$ ipython --no-banner

In [1]: import numpy as np

In [2]: import numpy.linalg as la

In [3]: np.set_printoptions(suppress=True, linewidth=120)

In [4]: def tidy(a):
   ...:     return np.round(a, 2) + 0
   ...: 

In [5]: sv = 20 * 0.2 ** np.arange(3)

In [6]: rng = np.random.default_rng(15969)

In [7]: feats = rng.normal(size=(13, 3)) * rng.permutation(sv)

In [8]: print(tidy(feats))
[[-11.06   0.35   2.48]
 [  0.03   0.26  -3.82]
 [-19.72   2.08   4.66]
 [-22.8    1.07   0.43]
 [-16.42   0.82  -0.47]
 [ -6.74  -0.61   4.21]
 [-15.55  -0.56   5.88]
 [-11.09  -0.67  -2.89]
 [ 66.8   -0.69   2.35]
 [  8.83  -0.29   0.66]
 [ -3.77  -0.98   0.72]
 [ -5.    -0.47   0.26]
 [  5.09  -0.34   1.8 ]]

In [9]: print(tidy(la.svd(feats, compute_uv=False)))
[79.49 10.64  2.73]

In [10]: print(tidy(feats.sum(axis=0)))
[-31.41  -0.03  16.28]

In [11]: print(tidy(np.abs(feats).max()))
66.8

In [12]: print(np.unravel_index(np.abs(feats).argmax(), feats.shape))
(np.int64(8), np.int64(0))

In [13]: print(tidy(feats.mean(axis=0)))
[-2.42  0.    1.25]

In [14]: cen = feats - feats.mean(axis=0)

In [15]: Uu, sv, Vt = la.svd(cen, full_matrices=False)

In [16]: print(tidy(sv ** 2 / (sv ** 2).sum()))
[0.98 0.01 0.  ]

In [17]: print(tidy(sv))
[79.01  9.65  2.72]

In [18]: print(np.abs(Uu[:, 0]).argmax())
8

In [19]: print((np.sign(Uu[:, 0]) == np.sign(Uu[0, 0])).astype(int))
[1 0 1 1 1 1 1 1 0 0 1 1 0]

In [20]: print(la.matrix_rank(cen))
3

In [21]: print(tidy(np.abs(Vt[-1])))
[0.02 1.   0.03]

In [22]: print(np.searchsorted(np.cumsum(sv ** 2) / (sv ** 2).sum(), 0.9) + 1)
1

In [23]: Y = np.c_[feats[:, :2] @ np.array([[1, 0], [1, 1]]), np.array([-5, -4, -3, 5, -5, -4, 1, 2, 0, -2, 3, 5, -3])]

In [24]: print(tidy(Y))
[[-10.71   0.35  -5.  ]
 [  0.29   0.26  -4.  ]
 [-17.64   2.08  -3.  ]
 [-21.74   1.07   5.  ]
 [-15.6    0.82  -5.  ]
 [ -7.34  -0.61  -4.  ]
 [-16.11  -0.56   1.  ]
 [-11.76  -0.67   2.  ]
 [ 66.11  -0.69   0.  ]
 [  8.54  -0.29  -2.  ]
 [ -4.75  -0.98   3.  ]
 [ -5.47  -0.47   5.  ]
 [  4.75  -0.34  -3.  ]]

In [25]: print(la.matrix_rank(np.c_[feats, Y]))
4

In [26]: print(tidy(la.norm(Y - feats @ la.lstsq(feats, Y)[0], axis=0)))
[ 0.    0.   12.12]

In [27]: print(la.matrix_rank(Y))
3

In [28]: W0 = np.load("w.npy")

In [29]: print(W0)
[[ 1.75 -0.45 -1.21 -0.48]
 [-2.08  2.75 -0.67 -2.62]
 [ 2.2  -0.71  0.23  0.16]
 [-0.46  1.37 -1.23 -0.24]]

In [30]: print(tidy(la.norm(W0[0], 1)), tidy(la.norm(W0[0], np.inf)))
3.89 1.75

In [31]: print(tidy(la.norm(W0[0] - W0[2])))
1.66

In [32]: print(la.norm(W0, axis=1).argmax())
1

In [33]: print(tidy(la.norm(W0, axis=1)))
[2.23 4.38 2.33 1.91]

In [34]: print(tidy(la.norm(W0, 1)), tidy(la.norm(W0, np.inf)))
6.49 8.12

In [35]: def softmax(z):
    ...:     e = np.exp(z - z.max(axis=-1, keepdims=True))
    ...:     return e / e.sum(axis=-1, keepdims=True)
    ...: 

In [36]: print(tidy(softmax(W0[2])))
[0.76 0.04 0.11 0.1 ]

In [37]: S = W0 @ W0.T / np.sqrt(4)

In [38]: print(tidy(softmax(S)))
[[0.6  0.01 0.34 0.05]
 [0.   1.   0.   0.  ]
 [0.3  0.   0.68 0.01]
 [0.04 0.74 0.01 0.21]]
